In [1]: import numpy as np

In [2]: np.set_printoptions(precision=2, suppress=True, linewidth=140)

In [3]: def tidy(a):
   ...:     return np.round(a, 2) + 0
   ...: 

In [4]: E = np.load("test9.npy")

In [5]: E
Out[5]: 
array([[-2,  0, -2,  0, -2,  0],
       [ 1,  1,  1,  1,  1,  1],
       [-2, -1, -2, -1, -2, -1],
       [-2,  0, -2,  0, -2,  0],
       [ 1,  1,  1,  1,  1,  1],
       [-2, -1, -2, -1, -2, -1]])

In [6]: f = np.array([-3, 3])

In [7]: np.array([np.convolve(row, f, "same") for row in E])
Out[7]: 
array([[ 6, -6,  6, -6,  6, -6],
       [-3,  0,  0,  0,  0,  0],
       [ 6, -3,  3, -3,  3, -3],
       [ 6, -6,  6, -6,  6, -6],
       [-3,  0,  0,  0,  0,  0],
       [ 6, -3,  3, -3,  3, -3]])

In [8]: np.correlate(E[0], E[3], "full")
Out[8]: array([ 0,  4,  0,  8,  0, 12,  0,  8,  0,  4,  0])

In [9]: np.unique(E.round(6), axis=0).shape
Out[9]: (3, 6)

In [10]: np.argsort(-np.linalg.norm(E, axis=0).round(6), kind="stable")[:3]
Out[10]: array([0, 2, 4])

In [11]: [round(float(x), 2) for x in np.linalg.svd(E, compute_uv=False)[:3]]
Out[11]: [7.79, 2.31, 0.0]

In [12]: np.allclose(E @ E.T, E.T @ E)
Out[12]: False

In [13]: (E - E.T) / 2
Out[13]: 
array([[ 0. , -0.5,  0. ,  1. , -1.5,  1. ],
       [ 0.5,  0. ,  1. ,  0.5,  0. ,  1. ],
       [ 0. , -1. ,  0. ,  0.5, -1.5,  0.5],
       [-1. , -0.5, -0.5,  0. , -1.5,  0.5],
       [ 1.5,  0. ,  1.5,  1.5,  0. ,  1.5],
       [-1. , -1. , -0.5, -0.5, -1.5,  0. ]])

In [14]: np.linalg.matrix_power(E, 4)
Out[14]: 
array([[ 54,   0,  54,   0,  54,   0],
       [-54,   0, -54,   0, -54,   0],
       [ 81,   0,  81,   0,  81,   0],
       [ 54,   0,  54,   0,  54,   0],
       [-54,   0, -54,   0, -54,   0],
       [ 81,   0,  81,   0,  81,   0]])

In [15]: E @ E
Out[15]: 
array([[ 6,  0,  6,  0,  6,  0],
       [-6,  0, -6,  0, -6,  0],
       [ 9,  0,  9,  0,  9,  0],
       [ 6,  0,  6,  0,  6,  0],
       [-6,  0, -6,  0, -6,  0],
       [ 9,  0,  9,  0,  9,  0]])

In [16]: tidy(np.linalg.det(E))
Out[16]: np.float64(0.0)

In [17]: np.allclose(E, E.T)
Out[17]: False

In [18]: tidy(np.abs(np.linalg.eigvals(E)).max())
Out[18]: np.float64(3.0)

In [19]: np.trace(E)
Out[19]: np.int64(-3)

In [20]: left, sig, Vt = np.linalg.svd(E)

In [21]: np.argmax(sig[:-1] / (sig[1:] + 1e-6)) + 1
Out[21]: np.int64(2)

In [22]: tidy(sig)
Out[22]: array([7.79, 2.31, 0.  , 0.  , 0.  , 0.  ])

In [23]: out = left[:, :2] @ np.diag(sig[:2]) @ Vt[:2]

In [24]: tidy(np.linalg.norm(E - out) / np.linalg.norm(E))
Out[24]: np.float64(0.0)

In [25]: tidy(out)
Out[25]: 
array([[-2.,  0., -2.,  0., -2.,  0.],
       [ 1.,  1.,  1.,  1.,  1.,  1.],
       [-2., -1., -2., -1., -2., -1.],
       [-2.,  0., -2.,  0., -2.,  0.],
       [ 1.,  1.,  1.,  1.,  1.,  1.],
       [-2., -1., -2., -1., -2., -1.]])

In [26]: tidy(np.linalg.norm(E - out, 2)), tidy(sig[2])
Out[26]: (np.float64(0.0), np.float64(0.0))
